% python3 -q
>>> import numpy as np
>>> from numpy import linalg as LA
>>> np.set_printoptions(precision=1, suppress=True, linewidth=100)
>>> K = np.load("test15.npy")
>>> print(K)
[[-2  6  0  2]
 [ 0  0  0  0]
 [ 0  3  0  2]
 [ 0  0  0  0]
 [-3  1  1  1]
 [ 1  3  0  0]
 [ 3 -3  0 -2]
 [ 0  0  0  0]
 [ 3 -3  0 -2]
 [ 0  0  0  0]
 [ 0  3  0  2]
 [ 0  0  0  0]
 [ 0  3  0  2]
 [-3  1  1  1]
 [ 3 -3  0 -2]
 [ 3 -3  0 -2]
 [ 0  0  0  0]
 [-5  4  1  1]
 [ 0  0  0  0]
 [ 0  0  0  0]
 [ 0  3  0  2]
 [ 0  3  0  2]
 [-2  3  0  0]
 [ 0  0  0  0]
 [ 0 -2  1 -1]
 [ 3 -3  0 -2]]
>>> Xs = (K - K.mean(axis=0)) / K.std(axis=0)
>>> print(np.argwhere(np.abs(Xs) > 2))
[[ 0  1]
 [ 4  2]
 [13  2]
 [17  0]
 [17  2]
 [24  2]]
>>> print(Xs.std(axis=0))
[1. 1. 1. 1.]
>>> c = LA.lstsq(np.delete(Xs, 1, axis=1), Xs[:, 1])[0]
>>> print(np.abs(c).argmax())
2
>>> print(round(float(1 - np.var(Xs[:, 1] - np.delete(Xs, 1, axis=1) @ c)), 1))
0.9
>>> C2 = np.cov(K, rowvar=False)
>>> print(C2)
[[ 3.9 -3.5 -0.4 -1.8]
 [-3.5  6.2  0.1  3.1]
 [-0.4  0.1  0.1  0.1]
 [-1.8  3.1  0.1  1.9]]
>>> print(np.median(K, axis=0))
[0. 0. 0. 0.]
>>> print(np.round(LA.eigvalsh(C2)[::-1], 1) + 0)
[10.3  1.6  0.3  0. ]
>>> print(np.argsort(-K.std(axis=0).round(6), kind="stable"))
[1 0 3 2]
>>> print(np.corrcoef(K.T))
[[ 1.  -0.7 -0.6 -0.7]
 [-0.7  1.   0.1  0.9]
 [-0.6  0.1  1.   0.1]
 [-0.7  0.9  0.1  1. ]]
>>> print(np.argwhere(np.triu(np.abs(np.corrcoef(K.T)) > 0.8, 1)))
[[1 3]]
>>> Uu, s, Vh = LA.svd(K, full_matrices=False)
>>> print(np.cumsum(s ** 2) / np.sum(s ** 2))
[0.8 1.  1.  1. ]
>>> print(round(float(np.sqrt((s ** 2).sum())), 1), np.round(LA.norm(K), 1))
17.7 17.7
>>> print(s / s[0])
[1.  0.4 0.2 0.1]
>>> print(np.allclose(Uu * s @ Vh, K))
True
>>> print(s)
[16.2  6.5  2.8  1.5]
>>> print(Uu.shape, s.shape, Vh.shape)
(26, 4) (4,) (4, 4)
>>> vec = np.array([-1, 3, 3, -1])
>>> target = K @ vec
>>> print(LA.solve(K.T @ K, K.T @ target))
[-1.  3.  3. -1.]
>>> print(target)
[ 18   0   7   0   8   8 -10   0 -10   0   7   0   7   8 -10 -10   0  19   0   0   7   7  11   0
  -2 -10]
>>> rng = np.random.default_rng(96)
>>> target = target + 0.1 * rng.normal(size=26)
>>> print(target)
[ 17.9   0.1   6.9  -0.2   8.    8.2 -10.1   0.1 -10.1  -0.1   7.1   0.1   7.    8.  -10.   -9.9
   0.1  19.    0.1   0.1   6.8   7.   11.    0.1  -1.9  -9.9]
>>> c, *_ = LA.lstsq(K, target)
>>> print(c.round())
[-1.  3.  3. -1.]
>>> print([round(float(LA.norm(LA.solve(K.T @ K + lam * np.eye(4), K.T @ target))), 2) for lam in (0, 1, 10, 100)])
[4.52, 3.86, 2.7, 1.84]
>>> print(c)
[-1.   3.   3.1 -1. ]
>>> hat = K @ LA.solve(K.T @ K, K.T)
>>> print(np.round(LA.eigvalsh(hat), 1) + 0)
[0. 0. 0. 0. 0. 0. 0. 0. 0. 0. 0. 0. 0. 0. 0. 0. 0. 0. 0. 0. 0. 0. 1. 1. 1. 1.]
>>> print(np.round(hat @ K[:, 0], 1) + 0)
[-2.  0.  0.  0. -3.  1.  3.  0.  3.  0.  0.  0.  0. -3.  3.  3.  0. -5.  0.  0.  0.  0. -2.  0.
  0.  3.]
>>> print(np.allclose(hat @ hat, hat))
True
>>> print(np.diag(hat))
[0.3 0.  0.2 0.  0.3 0.4 0.2 0.  0.2 0.  0.2 0.  0.2 0.3 0.2 0.2 0.  0.4 0.  0.  0.2 0.2 0.3 0.
 0.4 0.2]
>>> print(np.trace(hat))
4.0
>>> print(LA.matrix_rank(np.eye(26) - hat))
22
>>> data = np.array([[0, 1, 1], [1, 0, 1], [1, 1, 0]])
>>> evals, V = LA.eigh(data)
>>> vec = np.array([4, 3, 5])
>>> print((np.sign(V[:, -1].round(6)) == np.sign(V[0, -1].round(6))).astype(int))
[1 1 1]
>>> print(np.abs(data).sum(axis=1).max(), np.round(np.abs(evals).max(), 1))
2 2.0
>>> print(vec @ data @ vec)
94
>>> print(round(float(vec @ data @ vec / (vec @ vec)), 1), round(float(evals[0]), 1), np.round(evals[-1], 1))
1.9 -1.0 2.0
>>> vec = np.array([2, -4, 2])
>>> target = data @ vec
>>> c, lr = np.zeros(3), 1 / LA.norm(data, 2) ** 2
>>> for i in range(25):
...     c -= lr * data.T @ (data @ c - target)
...     if i % 5 == 0: print(i, round(LA.norm(data @ c - target), 1))
... 
0 3.7
5 0.9
10 0.2
15 0.0
20 0.0
>>> print(c)
[ 2. -4.  2.]
